% python3 -q
>>> import numpy as np
>>> from numpy import linalg as LA
>>> np.set_printoptions(precision=2, suppress=True, linewidth=200, floatmode="fixed")
>>> rnd = lambda a: np.round(a, 2) + 0
>>> F = np.load("run19.npy")
>>> print(F)
[[ -1.31  -3.94  -0.04]
 [ -0.35  -1.13   0.04]
 [  1.15   3.51   0.02]
 [ -4.49 -13.44   0.01]
 [  3.81  11.39   0.03]
 [  0.29   0.84   0.00]
 [  0.71   2.10   0.00]
 [ -3.03  -9.02  -0.01]
 [  0.32   0.96  -0.01]
 [  3.06   9.13  -0.02]
 [ -2.38  -7.08   0.01]
 [  0.90   2.65  -0.04]
 [ -1.28  -3.83   0.00]
 [  1.67   5.01   0.01]
 [  0.68   2.04   0.01]
 [  0.40   1.20   0.01]
 [  0.04   0.11  -0.03]
 [  0.62   1.81   0.02]
 [ -0.52  -1.58  -0.01]]
>>> print(rnd(np.abs(LA.svd(F)[2][-1])))
[0.95 0.32 0.04]
>>> print([round(float(x), 2) for x in LA.svd(F, compute_uv=False)[:3]])
[26.23, 0.09, 0.05]
>>> print(LA.matrix_rank(F, rtol=0.1))
1
>>> x = np.array([-1, -3, 0])
>>> target = F @ x
>>> print(rnd(LA.solve(F.T @ F, F.T @ target)))
[-1.00 -3.00  0.00]
>>> print(rnd(LA.pinv(F) @ F))
[[1.00 0.00 0.00]
 [0.00 1.00 0.00]
 [0.00 0.00 1.00]]
>>> rng = np.random.default_rng(495379)
>>> target = target + 0.1 * rng.normal(size=19)
>>> print(rnd(target))
[ 13.18   3.67 -11.57  44.81 -37.92  -3.00  -7.01  29.90  -3.25 -30.61  23.60  -8.90  12.76 -16.76  -6.88  -4.08  -0.50  -6.04   5.33]
>>> coef, *_ = LA.lstsq(F, target)
>>> print([round(float(LA.norm(LA.solve(F.T @ F + lam * np.eye(3), F.T @ target))), 2) for lam in (0, 1, 10, 100)])
[3.63, 3.16, 3.12, 2.76]
>>> print(coef.round())
[-3.00 -2.00  1.00]
>>> print(rnd(F.T @ (target - F @ coef)))
[0.00 0.00 0.00]
>>> cen = F - F.mean(axis=0)
>>> evecs = LA.svd(cen)[2][:1]
>>> Y = cen - cen @ evecs.T @ evecs
>>> print(rnd(np.cov(cen @ evecs.T, rowvar=False)))
38.21
>>> cen = F - F.mean(axis=0)
>>> U, sv, vt = LA.svd(cen, full_matrices=False)
>>> print(rnd(sv ** 2 / (sv ** 2).sum()))
[1.00 0.00 0.00]
>>> print(np.searchsorted(np.cumsum(sv ** 2) / (sv ** 2).sum(), 0.9) + 1)
1
>>> print(rnd(cen.mean(axis=0)))
[0.00 0.00 0.00]
>>> print(np.abs(U[:, 0]).argmax())
3
>>> print(rnd((sv ** 2).sum() ** 2 / (sv ** 4).sum()))
1.0
>>> print((np.sign(U[:, 0]) == np.sign(U[0, 0])).astype(int))
[1 1 0 1 0 0 0 1 0 0 1 0 1 0 0 0 0 0 1]
>>> print(rnd(sv))
[26.23  0.09  0.05]
>>> U, sv, vt = LA.svd(F)
>>> print(rnd(sv))
[26.23  0.09  0.05]
>>> Y = U[:, :1] @ np.diag(sv[:1]) @ vt[:1]
>>> print(rnd(LA.norm(F - Y, 2)), rnd(sv[1]))
0.09 0.09
>>> print(rnd(LA.norm(F - Y) / LA.norm(F)))
0.0
>>> Y = np.array([[1, 3, 2], [2, 1, 2], [0, 1, 3]])
>>> C = np.array([[-1]])
>>> feats = np.block([[Y, np.zeros((3, 1))], [np.zeros((1, 3)), C]])
>>> print(feats)
[[ 1.00  3.00  2.00  0.00]
 [ 2.00  1.00  2.00  0.00]
 [ 0.00  1.00  3.00  0.00]
 [ 0.00  0.00  0.00 -1.00]]
>>> x = np.array([-3, 3, 1, 1])
>>> target = feats @ x
>>> print(target)
[ 8.00 -1.00  6.00 -1.00]
>>> print(rnd(LA.solve(feats, target + feats[:, 0])))
[-2.00  3.00  1.00  1.00]
>>> print(rnd(LA.solve(feats, -3 * target)))
[ 9.00 -9.00 -3.00 -3.00]
>>> print(rnd(LA.solve(feats.T, feats[3])))
[0.00 0.00 0.00 1.00]
>>> print(np.einsum("ii->", feats))
4.0
>>> print(rnd(LA.det(2 * feats)), rnd(LA.det(feats)))
208.0 13.0
>>> print(rnd(LA.eigvals(feats)))
[-1.49  1.89  4.60 -1.00]
>>> C = np.sign(np.array([[3, -1, 3, -3], [2, -2, 2, 1], [-1, 1, -3, 1], [0, 2, 0, -1]]))
>>> Y = (np.tril(C, -1) + np.eye(4)) @ (np.triu(C, 1) + np.eye(4))
>>> vals = np.array([3, 0, 3, 0])
>>> arr = np.rint(Y * vals @ LA.inv(Y)) + 0
>>> print(arr)
[[-3.00  3.00 -3.00  3.00]
 [ 0.00  3.00  0.00  0.00]
 [ 9.00 -3.00  9.00 -9.00]
 [ 3.00  0.00  3.00 -3.00]]
>>> U, sv, vt = LA.svd(arr)
>>> evecs = vt[:(sv > 1e-8).sum()]
>>> x = arr[1] + 4 * arr[2] + rng.integers(2) * np.eye(4)[0]
>>> print(x)
[ 36.00  -9.00  36.00 -36.00]
>>> print(LA.matrix_rank(np.vstack([arr, x])))
2
>>> print(rnd(np.trace(LA.pinv(arr) @ arr)))
2.0
>>> print(rnd(arr @ LA.pinv(arr) @ arr))
[[-3.00  3.00 -3.00  3.00]
 [ 0.00  3.00  0.00  0.00]
 [ 9.00 -3.00  9.00 -9.00]
 [ 3.00  0.00  3.00 -3.00]]
>>> print(np.allclose(arr[:-1].T @ LA.lstsq(arr[:-1].T, arr[-1])[0], arr[-1]))
True
>>> print(np.unique(arr.round(6), axis=0).shape)
(4, 4)
>>> labels = rng.permutation(4)
>>> print(labels)
[3 2 1 0]
>>> Y = arr[labels][:, labels]
>>> print(np.diag(Y))
[-3.00  9.00  3.00 -3.00]
>>> print(np.trace(Y))
6.0
>>> print(np.allclose(Y, arr))
False
>>> print(rnd(LA.det(Y)), rnd(LA.det(arr[labels])))
0.0 0.0
>>> print(Y)
[[-3.00  3.00  0.00  3.00]
 [-9.00  9.00 -3.00  9.00]
 [ 0.00  0.00  3.00  0.00]
 [ 3.00 -3.00  3.00 -3.00]]
>>> print(rnd(np.sort(np.abs(LA.eigvals(Y)))))
[0.00 0.00 3.00 3.00]
>>> print(np.trace(arr))
6.0
>>> print((arr + arr.T) / 2)
[[-3.00  1.50  3.00  3.00]
 [ 1.50  3.00 -1.50  0.00]
 [ 3.00 -1.50  9.00 -3.00]
 [ 3.00  0.00 -3.00 -3.00]]
>>> print(rnd(LA.matrix_power(arr, 4)))
[[ -81.00   81.00  -81.00   81.00]
 [   0.00   81.00    0.00    0.00]
 [ 243.00  -81.00  243.00 -243.00]
 [  81.00    0.00   81.00  -81.00]]
>>> print(np.allclose(arr @ arr.T, arr.T @ arr))
False
>>> print(rnd(np.abs(LA.eigvals(arr)).max()))
3.0
>>> print(np.allclose(arr, arr.T))
False
>>> mat = np.load("x.npy")
>>> print(rnd(mat))
[[ 0.33  0.67  0.67]
 [ 0.67  0.33 -0.67]
 [ 0.67 -0.67  0.33]]
>>> f = np.array([1, 2, 1])
>>> Y = mat + np.outer(f, np.eye(3)[2])
>>> print(LA.matrix_rank(Y - mat))
1
>>> print(LA.matrix_rank(LA.inv(Y) - LA.inv(mat), tol=1e-8))
1
>>> vals, evecs = LA.eigh(mat)
>>> x = np.array([-1, 1, -3])
>>> print(rnd(evecs * np.abs(vals) @ evecs.T))
[[1.00 0.00 0.00]
 [0.00 1.00 0.00]
 [0.00 0.00 1.00]]
>>> print(rnd(evecs * np.maximum(vals, 0) @ evecs.T))
[[ 0.67  0.33  0.33]
 [ 0.33  0.67 -0.33]
 [ 0.33 -0.33  0.67]]
>>> print(rnd(x @ mat @ x / (x @ x)), rnd(vals[0]), vals[-1])
0.94 -1.0 1.0
>>> print(rnd(LA.eigvalsh(mat[1:, 1:])))
[-0.33  1.00]
>>> J = np.loadtxt("data.csv", delimiter=",")
>>> print(rnd(J))
[[-0.17  0.11  0.09]
 [ 0.34 -0.80 -0.46]
 [-0.51  0.24 -0.82]
 [-0.77 -0.54  0.32]]
>>> Y = np.c_[J[:, :1] @ np.array([[0]]), np.array([-5, 0, 1, 9])]
>>> print(Y)
[[ 0.00 -5.00]
 [ 0.00  0.00]
 [ 0.00  1.00]
 [ 0.00  9.00]]
>>> print(rnd(LA.norm(LA.qr(J)[0].T @ Y, axis=0) ** 2 / ((Y ** 2).sum(axis=0) + 1e-12)))
[0.00 0.68]
>>> print(LA.matrix_rank(Y))
1
>>> print(rnd(LA.norm(Y - J @ LA.lstsq(J, Y)[0], axis=0)))
[0.00 5.85]
>>> print(rnd(LA.lstsq(J, Y[:, 0])[0]))
[0.00 0.00 0.00]
>>> print(LA.matrix_rank(np.c_[J, Y]))
4
>>> x = np.array([2, 2, -2])
>>> target = J @ x
>>> print(rnd(LA.solve(J.T @ J, J.T @ target)))
[ 2.00  2.00 -2.00]
>>> print(rnd(LA.pinv(J) @ J))
[[1.00 0.00 0.00]
 [0.00 1.00 0.00]
 [0.00 0.00 1.00]]
>>> print(rnd(LA.lstsq(J, target)[0]))
[ 2.00  2.00 -2.00]
>>> target = target + 0.05 * rng.normal(size=4)
>>> print(rnd(target))
[-0.34 -0.09  1.12 -3.30]
>>> coef, *_ = LA.lstsq(J, target)
>>> print([round(float(LA.norm(LA.solve(J.T @ J + lam * np.eye(3), J.T @ target))), 2) for lam in (0, 1, 10, 100)])
[3.51, 1.75, 0.32, 0.03]
>>> print(rnd(LA.norm(target - J @ coef)))
0.05
>>> print(rnd(J.T @ (target - J @ coef)))
[0.00 0.00 0.00]
>>> print(coef.round())
[ 2.00  2.00 -2.00]
>>> O = J.astype(float).copy()
>>> for j in range(3):
...     O[:, j] -= O[:, :j] @ (O[:, :j].T @ O[:, j])
...     O[:, j] /= LA.norm(O[:, j])
... 
>>> print(rnd(O.T @ J))
[[1.00 0.00 0.00]
 [0.00 1.00 0.00]
 [0.00 0.00 1.00]]
>>> print(rnd(O.T @ O))
[[1.00 0.00 0.00]
 [0.00 1.00 0.00]
 [0.00 0.00 1.00]]
>>> T = np.stack([J, -1 * J, J[::-1]])
>>> print(LA.matrix_rank(T.reshape(3, -1)))
2
>>> data = np.load("dump.npy")
>>> print(data)
[[ 4  0 -4  1]
 [ 0  4 -1  0]
 [-4 -1 -4 -3]
 [ 1  0 -3  0]]
>>> print(rnd(np.sort(np.abs(LA.eigvals(data)))))
[0.18 4.01 6.46 6.65]
>>> print(rnd(LA.det(data)))
-31.0
>>> print((data + data.T) / 2)
[[ 4.00  0.00 -4.00  1.00]
 [ 0.00  4.00 -1.00  0.00]
 [-4.00 -1.00 -4.00 -3.00]
 [ 1.00  0.00 -3.00  0.00]]
>>> print(np.allclose(data @ data.T, data.T @ data))
True
>>> print(rnd(np.abs(LA.eigvals(data)).max()))
6.65
>>> print(LA.matrix_power(data, 2))
[[33  4 -3 16]
 [ 4 17  0  3]
 [-3  0 42  8]
 [16  3  8 10]]
